$ python3 -q
>>> import numpy as np
>>> np.set_printoptions(precision=3, suppress=True, linewidth=100, sign=" ")
>>> J = np.load("m.npy")
>>> J
array([[ 0.707,  0.   ,  0.   ,  0.707],
       [ 0.   ,  1.   ,  0.   ,  0.   ],
       [ 0.   ,  0.   ,  1.   ,  0.   ],
       [-0.707,  0.   ,  0.   ,  0.707]])
>>> x = np.array([-2, 1, 1, 0])
>>> y = J @ x
>>> y
array([-1.414,  1.   ,  1.   ,  1.414])
>>> np.round(np.linalg.solve(J, -1 * y), 3) + 0
array([ 2., -1., -1.,  0.])
>>> np.linalg.solve(J, J[:, 3])
array([ 0.,  0.,  0.,  1.])
>>> np.linalg.solve(J.T, J[3])
array([ 0.,  0.,  0.,  1.])
>>> np.linalg.svd(J, compute_uv=False)
array([ 1.,  1.,  1.,  1.])
>>> np.linalg.norm(J, axis=0)
array([ 1.,  1.,  1.,  1.])
>>> A2 = np.array([[-1, 2], [-2, 1]])
>>> W2 = np.kron(A2, J)
>>> np.round(np.linalg.norm(W2, 2), 3), round(float(np.linalg.norm(A2, 2) * np.linalg.norm(J, 2)), 3)
(np.float64(3.0), 3.0)
>>> W2
array([[-0.707, -0.   , -0.   , -0.707,  1.414,  0.   ,  0.   ,  1.414],
       [-0.   , -1.   , -0.   , -0.   ,  0.   ,  2.   ,  0.   ,  0.   ],
       [-0.   , -0.   , -1.   , -0.   ,  0.   ,  0.   ,  2.   ,  0.   ],
       [ 0.707, -0.   , -0.   , -0.707, -1.414,  0.   ,  0.   ,  1.414],
       [-1.414, -0.   , -0.   , -1.414,  0.707,  0.   ,  0.   ,  0.707],
       [-0.   , -2.   , -0.   , -0.   ,  0.   ,  1.   ,  0.   ,  0.   ],
       [-0.   , -0.   , -2.   , -0.   ,  0.   ,  0.   ,  1.   ,  0.   ],
       [ 1.414, -0.   , -0.   , -1.414, -0.707,  0.   ,  0.   ,  0.707]])
>>> W2.shape
(8, 8)
>>> O = J.astype(float).copy()
>>> for j in range(4):
...     O[:, j] -= O[:, :j] @ (O[:, :j].T @ O[:, j])
...     O[:, j] /= np.linalg.norm(O[:, j])
... 
>>> np.round(O.T @ J, 3) + 0
array([[ 1.,  0.,  0.,  0.],
       [ 0.,  1.,  0.,  0.],
       [ 0.,  0.,  1.,  0.],
       [ 0.,  0.,  0.,  1.]])
>>> O
array([[ 0.707,  0.   ,  0.   ,  0.707],
       [ 0.   ,  1.   ,  0.   ,  0.   ],
       [ 0.   ,  0.   ,  1.   ,  0.   ],
       [-0.707,  0.   ,  0.   ,  0.707]])
>>> np.round(O.T @ O, 3) + 0
array([[ 1.,  0.,  0.,  0.],
       [ 0.,  1.,  0.,  0.],
       [ 0.,  0.,  1.,  0.],
       [ 0.,  0.,  0.,  1.]])
>>> K = np.loadtxt("case16.csv", delimiter=",")
>>> K
array([[ -2.159,  -3.336,  -7.709],
       [  0.125,   2.862,  -4.441],
       [ -2.91 ,  -6.633,  -2.478],
       [ -1.608,  -1.764,  -7.299],
       [  0.248,   2.577,  -1.16 ],
       [  0.275,   2.552,  -0.63 ],
       [ -0.394,   0.894,  -2.379],
       [  2.049,   7.851,  -0.516],
       [  1.581,   6.322,   0.097],
       [  1.172,   5.875,  -3.796],
       [  6.995,  19.977,  13.048],
       [ -0.584,   0.997,  -5.743],
       [  5.176,  14.412,  13.578],
       [  1.731,   6.656,   0.681],
       [ -2.139,  -3.295,  -7.616],
       [ -4.12 ,  -8.453, -11.542],
       [  4.18 ,  12.694,   7.228],
       [ -0.519,  -0.086,   0.653],
       [ -5.377, -12.652,  -9.392],
       [ -1.53 ,  -1.792,  -5.981],
       [  1.317,   5.519,   0.154],
       [  3.8  ,  11.946,   5.27 ],
       [ -3.327,  -6.676,  -8.533],
       [ -2.484,  -4.299,  -7.768]])
>>> x = np.array([5, 0, 2])
>>> y = K @ x
>>> try:
...     np.linalg.solve(K, y)
... except np.linalg.LinAlgError as e:
...     print(e)
... 
Last 2 dimensions of the array must be square
>>> np.round(np.linalg.pinv(K) @ K, 3) + 0
array([[ 1.,  0.,  0.],
       [ 0.,  1.,  0.],
       [ 0.,  0.,  1.]])
>>> np.round(np.linalg.lstsq(K, y)[0], 3) + 0
array([ 5.,  0.,  2.])
>>> rng = np.random.default_rng(271)
>>> y = y + 0.05 * rng.normal(size=24)
>>> y
array([-26.233,  -8.325, -19.426, -22.78 ,  -1.074,   0.077,  -6.739,   9.184,   8.105,  -1.775,
        61.035, -14.556,  53.006,  10.053, -25.931, -43.685,  35.365,  -1.348, -45.66 , -19.59 ,
         6.913,  29.546, -33.674, -27.922])
>>> b, *_ = np.linalg.lstsq(K, y)
>>> b.round()
array([ 5.,  0.,  2.])
>>> np.round(K.T @ (y - K @ b), 3) + 0
array([ 0.,  0.,  0.])
>>> round(np.linalg.norm(y - K @ b), 3)
np.float64(0.23)
>>> [round(float(np.linalg.norm(np.linalg.solve(K.T @ K + lam * np.eye(3), K.T @ y))), 2) for lam in (0, 1, 10, 100)]
[5.37, 4.29, 3.07, 2.74]
>>> Xs = (K - K.mean(axis=0)) / K.std(axis=0)
>>> Xs.std(axis=0)
array([ 1.,  1.,  1.])
>>> b = np.linalg.lstsq(np.delete(Xs, 2, axis=1), Xs[:, 2])[0]
>>> b
array([ 6.87 , -5.952])
>>> round(float(1 - np.var(Xs[:, 2] - np.delete(Xs, 2, axis=1) @ b)), 3)
1.0
>>> O, R = np.linalg.qr(K)
>>> round(float(abs(R[0, 0])), 3), round(float(np.linalg.norm(K[:, 0])), 3)
(14.391, 14.391)
>>> O.shape, R.shape
((24, 3), (3, 3))
>>> F = np.load("arr.npy")
>>> F
array([[ 0,  5,  3, -4],
       [-5,  0,  1, -4],
       [-3, -1,  0, -1],
       [ 4,  4,  1,  0]])
>>> T = np.stack([F, 2 * F, F[::-1]])
>>> (T @ F.T).shape
(3, 4, 4)
>>> np.linalg.det(T)
array([   9.,  144.,    9.])
>>> np.linalg.matrix_rank(T.reshape(3, -1))
np.int64(2)
>>> Uu, s, Vh = np.linalg.svd(F)
>>> s
array([ 8.238,  8.238,  0.364,  0.364])
>>> A2 = Uu[:, :2] @ np.diag(s[:2]) @ Vh[:2]
>>> np.round(np.abs(F - A2).max(), 3)
np.float64(0.223)
>>> round(np.linalg.norm(F - A2) / np.linalg.norm(F), 3)
np.float64(0.044)
>>> np.linalg.matrix_rank(F, rtol=0.05)
np.int64(2)
>>> A2.round(3) + 0
array([[ 0.   ,  5.054,  2.829, -4.052],
       [-5.054,  0.   ,  1.179, -3.875],
       [-2.829, -1.179,  0.   , -1.223],
       [ 4.052,  3.875,  1.223,  0.   ]])
>>> O, R = np.linalg.qr(F)
>>> np.round(O @ R, 3) + 0
array([[ 0.,  5.,  3., -4.],
       [-5.,  0.,  1., -4.],
       [-3., -1.,  0., -1.],
       [ 4.,  4.,  1.,  0.]])
>>> arr = np.load("x.npy")
>>> arr
array([[ 0.812,  0.552,  1.017],
       [-0.326, -0.018,  4.19 ],
       [ 0.689,  0.618,  2.401],
       [-1.762, -0.874,  6.91 ],
       [-0.38 , -0.304, -0.534],
       [-1.58 , -0.931,  4.11 ],
       [-0.23 , -0.014,  2.795],
       [ 0.887,  0.587, -0.383],
       [-1.803, -0.91 ,  6.884],
       [-1.384, -0.894,  1.301],
       [ 0.4  ,  0.319,  0.508],
       [-0.307,  0.004,  4.191],
       [-1.575, -0.905,  4.071],
       [-1.405, -0.895,  1.31 ],
       [ 0.098,  0.023, -1.421],
       [ 1.094,  0.593, -3.198],
       [ 0.767,  0.305, -5.092],
       [-0.2  , -0.299, -3.29 ],
       [-0.733, -0.575, -2.423],
       [-0.605, -0.298,  2.315],
       [ 0.729,  0.636,  2.402]])
>>> # column 2 dominates
>>> np.abs(np.linalg.svd(arr)[2][-1])
array([ 0.567,  0.823,  0.039])
>>> np.linalg.matrix_rank(arr, rtol=0.1)
np.int64(2)
>>> np.linalg.cond(arr) > 100
np.True_
>>> round(float(np.linalg.norm(arr, 2) / np.linalg.norm(arr)), 3)
0.968
